% python3 -q
>>> import numpy as np
>>> np.set_printoptions(suppress=True, linewidth=100)
>>> s = 3 * 0.5 ** np.arange(6)
>>> q, _ = np.linalg.qr(np.array([[1.3, 0.8, -0.4, 0.2, -1.4, -0.3],
...     [-0.2, 0.2, -0.6, -2.4, 0.5, -0.6],
...     [0.2, 2.3, 0.6, 2.3, 0.3, 0.7],
...     [-1.6, -1.2, 0.9, 1.7, 1.7, -0.5],
...     [1.6, -0.4, 0.1, 0.1, 0.6, 1.1],
...     [-0.8, 0.5, 0.6, -0.6, -0.3, -1.0]]))
>>> rng = np.random.default_rng(1865)
>>> F = rng.normal(size=(19, 6)) * s @ q
>>> F.round(1) + 0
array([[-0.7, -0.9,  1.2,  0.4, -0.8,  2.7],
       [ 0.3,  1.3,  0.7,  0.7, -0.3, -0.2],
       [ 2.5,  1.2, -2.5, -0.5, -0.2, -5.4],
       [ 0.6,  0.5,  0.8,  0.9, -1.3, -0.4],
       [-0.1,  0.2, -0.7, -0.3,  0.5, -0.3],
       [-0.4, -0.3,  0. , -0.4,  0.5,  0.7],
       [-0.5, -0.6,  0.3,  0. , -0.5,  0.9],
       [ 1.1,  0.3,  0.8,  1.1, -1.7, -0.8],
       [-2.6, -1.4,  1.4, -0.3,  0.5,  5.7],
       [ 2.2,  0. ,  0.5,  1.2, -2.6, -3.2],
       [-1.5,  0.1, -1.7, -1.8,  2.7,  1.3],
       [ 0.7,  0.4, -0.4,  0.1,  0. , -0.8],
       [ 0.7,  0.1, -0.5, -0.2, -0.3, -0.1],
       [-0.9, -0.6, -1.5, -1.3,  1.8, -0.2],
       [-0.2,  0.7, -0.2, -0.4,  1.1, -0.4],
       [ 1.8,  1.1, -0.6,  0.5, -0.8, -2.7],
       [-0.1,  0. , -1. , -0.9,  1.2, -0.7],
       [-1.2,  1.1,  0.1, -0.4,  2.3,  1.4],
       [ 1.3, -0.8, -0.3,  0.3, -1.8, -2. ]])
>>> labels = F[:, 2] > np.median(F[:, 2])
>>> u = F[labels].mean(axis=0) - F[~labels].mean(axis=0)
>>> labels.astype(int)
array([1, 1, 0, 1, 0, 1, 1, 1, 1, 1, 0, 0, 0, 0, 0, 0, 0, 1, 0])
>>> round(float((((F - F.mean(axis=0)) @ u > 0) == labels).mean()), 1)
0.9
>>> data = np.load("arr.npy")
>>> data
array([[0, 0, 0, 1, 0],
       [0, 0, 0, 0, 0],
       [0, 0, 0, 0, 1],
       [1, 0, 0, 0, 0],
       [0, 0, 1, 0, 0]])
>>> blk = np.stack([data, 4 * data, data[::-1]])
>>> print(np.einsum("bij,cij->bc", blk, blk))
[[ 4 16  1]
 [16 64  4]
 [ 1  4  4]]
>>> np.round(np.linalg.det(blk), 1)
array([0., 0., 0.])
>>> round(float(np.linalg.norm(data[4], 1)), 1), np.round(np.linalg.norm(data[4], np.inf), 1)
(1.0, np.float64(1.0))
>>> round(float(np.linalg.norm(data, 2)), 1)
1.0
>>> np.round(np.linalg.norm(data, 1), 1), round(float(np.linalg.norm(data, np.inf)), 1)
(np.float64(1.0), 1.0)
>>> round(float(np.linalg.norm(data) ** 2 / np.linalg.norm(data, 2) ** 2), 1)
4.0
>>> X = np.load("run2.npy")
>>> print(X)
[[-0.9  0.  -2.  -1.4  1.2  0.7  0.   0.3 -2.2]
 [ 0.   1.7  0.   0.7  1.1 -0.8  1.   0.1 -0.2]
 [-1.4 -0.5 -0.7  1.3  0.6  0.8 -0.4  0.4 -0.1]
 [ 1.  -1.6  0.   1.4  1.1 -1.1 -0.9  1.9 -0.2]]
>>> Y = X / np.linalg.norm(X, axis=1, keepdims=True)
>>> gram = Y @ Y.T
>>> (gram - 2 * np.eye(4)).round(6).argmax(axis=1)
array([2, 0, 0, 2])
>>> print(np.round(np.linalg.norm(Y, axis=1), 1))
[1. 1. 1. 1.]
>>> gram.round(1) + 0
array([[ 1. ,  0. ,  0.3, -0.1],
       [ 0. ,  1. ,  0. ,  0. ],
       [ 0.3,  0. ,  1. ,  0.3],
       [-0.1,  0. ,  0.3,  1. ]])
